% python3 -q
>>> import numpy as np
>>> np.set_printoptions(precision=2, suppress=True, linewidth=140)
>>> data = np.load("arr.npy")
>>> data
array([[4., 1., 1.],
       [1., 4., 1.],
       [1., 1., 4.]])
>>> ev, vecs = np.linalg.eigh(data)
>>> ev.sum(), np.trace(data)
(np.float64(12.0), np.float64(12.0))
>>> vecs @ np.diag(ev) @ vecs.T
array([[4., 1., 1.],
       [1., 4., 1.],
       [1., 1., 4.]])
>>> np.linalg.eigvalsh(data + 5 * np.eye(3))
array([ 8.,  8., 11.])
>>> np.abs(vecs[:, -1])
array([0.58, 0.58, 0.58])
>>> ev
array([3., 3., 6.])
>>> np.unique(ev.round(6) + 0, return_counts=True)[1]
array([2, 1])
>>> np.round(vecs.T @ vecs, 2) + 0
array([[1., 0., 0.],
       [0., 1., 0.],
       [0., 0., 1.]])
>>> print(np.linalg.svd(data, compute_uv=False))
[6. 3. 3.]
>>> E = np.load("test8.npy")
>>> E
array([[ 0,  0, -2,  0],
       [ 0,  3,  0,  3],
       [-3,  0, -2,  0],
       [ 0,  1,  0,  2]])
>>> # splits into 2 blocks
>>> rng = np.random.default_rng(48855)
>>> labels = rng.permutation(4)
>>> labels
array([0, 2, 1, 3])
>>> other = E[labels][:, labels]
>>> other
array([[ 0, -2,  0,  0],
       [-3, -2,  0,  0],
       [ 0,  0,  3,  3],
       [ 0,  0,  1,  2]])
>>> np.allclose(other, E)
False
>>> round(float(np.linalg.det(E)), 2)
-18.0
>>> (np.linalg.matrix_power((E != 0) + (E.T != 0) + np.eye(4), 4) > 0).astype(int)
array([[1, 0, 1, 0],
       [0, 1, 0, 1],
       [1, 0, 1, 0],
       [0, 1, 0, 1]])
>>> np.sort(np.linalg.eigvals(E).real)
array([-3.65,  0.7 ,  1.65,  4.3 ])
>>> vec = np.array([0, 2, 2, 2])
>>> target = E @ vec
>>> c, lr = np.zeros(4), 1 / np.linalg.norm(E, 2) ** 2
>>> for i in range(10):
...     c -= lr * E.T @ (E @ c - target)
...     if i % 2 == 0: print(i, round(np.linalg.norm(E @ c - target), 2))
... 
0 2.77
2 1.66
4 1.3
6 1.03
8 0.82
>>> c
array([0.31, 1.88, 1.66, 2.11])
>>> other = E / np.linalg.norm(E, axis=1, keepdims=True)
>>> G = other @ other.T
>>> (np.abs(G) > 0.9).astype(int)
array([[1, 0, 0, 0],
       [0, 1, 0, 1],
       [0, 0, 1, 0],
       [0, 1, 0, 1]])
>>> np.argwhere(np.triu(np.abs(G) > 0.95, 1))
array([], shape=(0, 2), dtype=int64)
>>> print((G - 2 * np.eye(4)).round(6).argmax(axis=1))
[2 3 0 1]
>>> np.round(np.linalg.det(2 * E), 2), np.round(np.linalg.det(E), 2)
(np.float64(-288.0), np.float64(-18.0))
>>> np.poly(E)
array([  1.,  -3., -13.,  36., -18.])
>>> print(np.round(np.linalg.eigvals(E).sum().real, 2))
3.0
>>> m1 = np.abs(np.array([[5, 4, 4, 5], [5, 4, 1, 0], [0, 4, 5, 2], [3, 3, 4, 2]])) + np.eye(4)
>>> m1 = m1 / m1.sum(axis=1, keepdims=True)
>>> m1
array([[0.32, 0.21, 0.21, 0.26],
       [0.45, 0.45, 0.09, 0.  ],
       [0.  , 0.33, 0.5 , 0.17],
       [0.23, 0.23, 0.31, 0.23]])
>>> G = m1.T @ m1
>>> np.diag(G)
array([0.36, 0.42, 0.4 , 0.15])
>>> round(float(np.trace(G)), 2), round((m1 ** 2).sum(), 2)
(1.32, np.float64(1.32))
>>> np.round(np.linalg.eigvalsh(G)[::-1], 2) + 0
array([1.05, 0.21, 0.06, 0.  ])
>>> print(np.linalg.matrix_rank(G))
4
>>> F = np.array([[1, -2, 4], [1, -1, 1], [1, 0, 0], [1, 1, 1], [1, 2, 4], [1, 3, 9]])
>>> labels = rng.permutation(3)
>>> other = F[:, labels] * rng.choice([-1, 1], 3)
>>> other
array([[-1, -4,  2],
       [-1, -1,  1],
       [-1,  0,  0],
       [-1, -1, -1],
       [-1, -4, -2],
       [-1, -9, -3]])
>>> left, _, Vt = np.linalg.svd(F.T @ other)
>>> labels
array([0, 2, 1])
>>> np.round(left @ Vt, 2) + 0
array([[-1.,  0.,  0.],
       [ 0.,  0., -1.],
       [ 0., -1.,  0.]])
>>> np.round(np.linalg.lstsq(F, other)[0], 2) + 0
array([[-1.,  0.,  0.],
       [ 0.,  0., -1.],
       [ 0., -1.,  0.]])
>>> proj = F @ np.linalg.solve(F.T @ F, F.T)
>>> print(np.round((np.eye(6) - proj) @ F, 2) + 0)
[[0. 0. 0.]
 [0. 0. 0.]
 [0. 0. 0.]
 [0. 0. 0.]
 [0. 0. 0.]
 [0. 0. 0.]]
>>> np.diag(proj)
array([0.82, 0.31, 0.37, 0.37, 0.31, 0.82])
>>> np.round(np.linalg.eigvalsh(proj), 2) + 0
array([0., 0., 0., 1., 1., 1.])
>>> print(np.allclose(proj @ proj, proj))
True
>>> np.trace(proj)
np.float64(3.0)
>>> print(np.linalg.matrix_rank(np.eye(6) - proj))
3
>>> print(proj.round(2) + 0)
[[ 0.82  0.32  0.   -0.14 -0.11  0.11]
 [ 0.32  0.31  0.26  0.17  0.05 -0.11]
 [ 0.    0.26  0.37  0.34  0.17 -0.14]
 [-0.14  0.17  0.34  0.37  0.26  0.  ]
 [-0.11  0.05  0.17  0.26  0.31  0.32]
 [ 0.11 -0.11 -0.14  0.    0.32  0.82]]
